$ python3 -q
>>> import numpy as np
>>> np.set_printoptions(precision=3, suppress=True, linewidth=160)
>>> def tidy(a):
...     return np.round(a, 3) + 0
... 
>>> arr = np.loadtxt("arr.csv", delimiter=",")
>>> arr
array([[ 1., -2., -1., -1.,  1.,  0.],
       [-3., -1., -1., -1.,  2., -2.],
       [-3., -2., -2., -2., -3.,  0.],
       [ 1.,  2., -1., -2.,  1., -1.],
       [-1.,  0., -3., -3., -2., -1.],
       [ 1.,  2.,  3., -1., -2.,  0.],
       [-2.,  2., -2., -1.,  2., -2.]])
>>> proj = arr @ np.linalg.solve(arr.T @ arr, arr.T)
>>> tidy(np.trace(proj))
np.float64(6.0)
>>> tidy(np.linalg.eigvalsh(proj))
array([0., 1., 1., 1., 1., 1., 1.])
>>> X = np.load("case12.npy")
>>> tidy(X)
array([[0.167, 0.167, 0.333, 0.333],
       [0.286, 0.143, 0.286, 0.286],
       [0.   , 0.333, 0.5  , 0.167],
       [0.   , 0.333, 0.333, 0.333]])
>>> proj = np.triu(np.array([[3, -2, -2, -2], [-3, -2, 2, -1], [3, 3, -2, 1], [-3, 2, -3, 3]]), 1) + np.eye(4)
>>> other = proj @ X @ np.linalg.inv(proj)
>>> tidy(np.linalg.det(other))
np.float64(0.003)
>>> tidy(np.trace(other)), tidy(np.trace(X))
(np.float64(1.143), np.float64(1.143))
>>> tidy(other)
array([[-0.405, -2.262,  1.81 , -6.119],
       [ 0.286,  1.048, -0.571,  2.476],
       [ 0.   ,  0.667, -0.5  ,  1.667],
       [ 0.   ,  0.333, -0.333,  1.   ]])
>>> O = X.astype(float).copy()
>>> for j in range(4):
...     O[:, j] -= O[:, :j] @ (O[:, :j].T @ O[:, j])
...     O[:, j] /= np.linalg.norm(O[:, j])
... 
>>> tidy(O.T @ O)
array([[1., 0., 0., 0.],
       [0., 1., 0., 0.],
       [0., 0., 1., 0.],
       [0., 0., 0., 1.]])
>>> O, vecs = np.linalg.qr(X[:, :1])[0], np.linalg.qr(X[:, 1:])[0]
>>> sigma = np.linalg.svd(O.T @ vecs, compute_uv=False)
>>> tidy(np.degrees(np.arccos(sigma.clip(0, 1))))
array([19.142])
>>> (sigma > 0.9).sum()
np.int64(1)
>>> other = np.array([[7, -9, 5], [9, -7, -7]])
>>> W2 = np.kron(other, X)
>>> tidy(W2)
array([[ 1.167,  1.167,  2.333,  2.333, -1.5  , -1.5  , -3.   , -3.   ,  0.833,  0.833,  1.667,  1.667],
       [ 2.   ,  1.   ,  2.   ,  2.   , -2.571, -1.286, -2.571, -2.571,  1.429,  0.714,  1.429,  1.429],
       [ 0.   ,  2.333,  3.5  ,  1.167,  0.   , -3.   , -4.5  , -1.5  ,  0.   ,  1.667,  2.5  ,  0.833],
       [ 0.   ,  2.333,  2.333,  2.333,  0.   , -3.   , -3.   , -3.   ,  0.   ,  1.667,  1.667,  1.667],
       [ 1.5  ,  1.5  ,  3.   ,  3.   , -1.167, -1.167, -2.333, -2.333, -1.167, -1.167, -2.333, -2.333],
       [ 2.571,  1.286,  2.571,  2.571, -2.   , -1.   , -2.   , -2.   , -2.   , -1.   , -2.   , -2.   ],
       [ 0.   ,  3.   ,  4.5  ,  1.5  ,  0.   , -2.333, -3.5  , -1.167,  0.   , -2.333, -3.5  , -1.167],
       [ 0.   ,  3.   ,  3.   ,  3.   ,  0.   , -2.333, -2.333, -2.333,  0.   , -2.333, -2.333, -2.333]])
>>> W2.shape
(8, 12)
>>> tidy(np.linalg.norm(W2, 2)), tidy(np.linalg.norm(other, 2) * np.linalg.norm(X, 2))
(np.float64(17.157), np.float64(17.157))
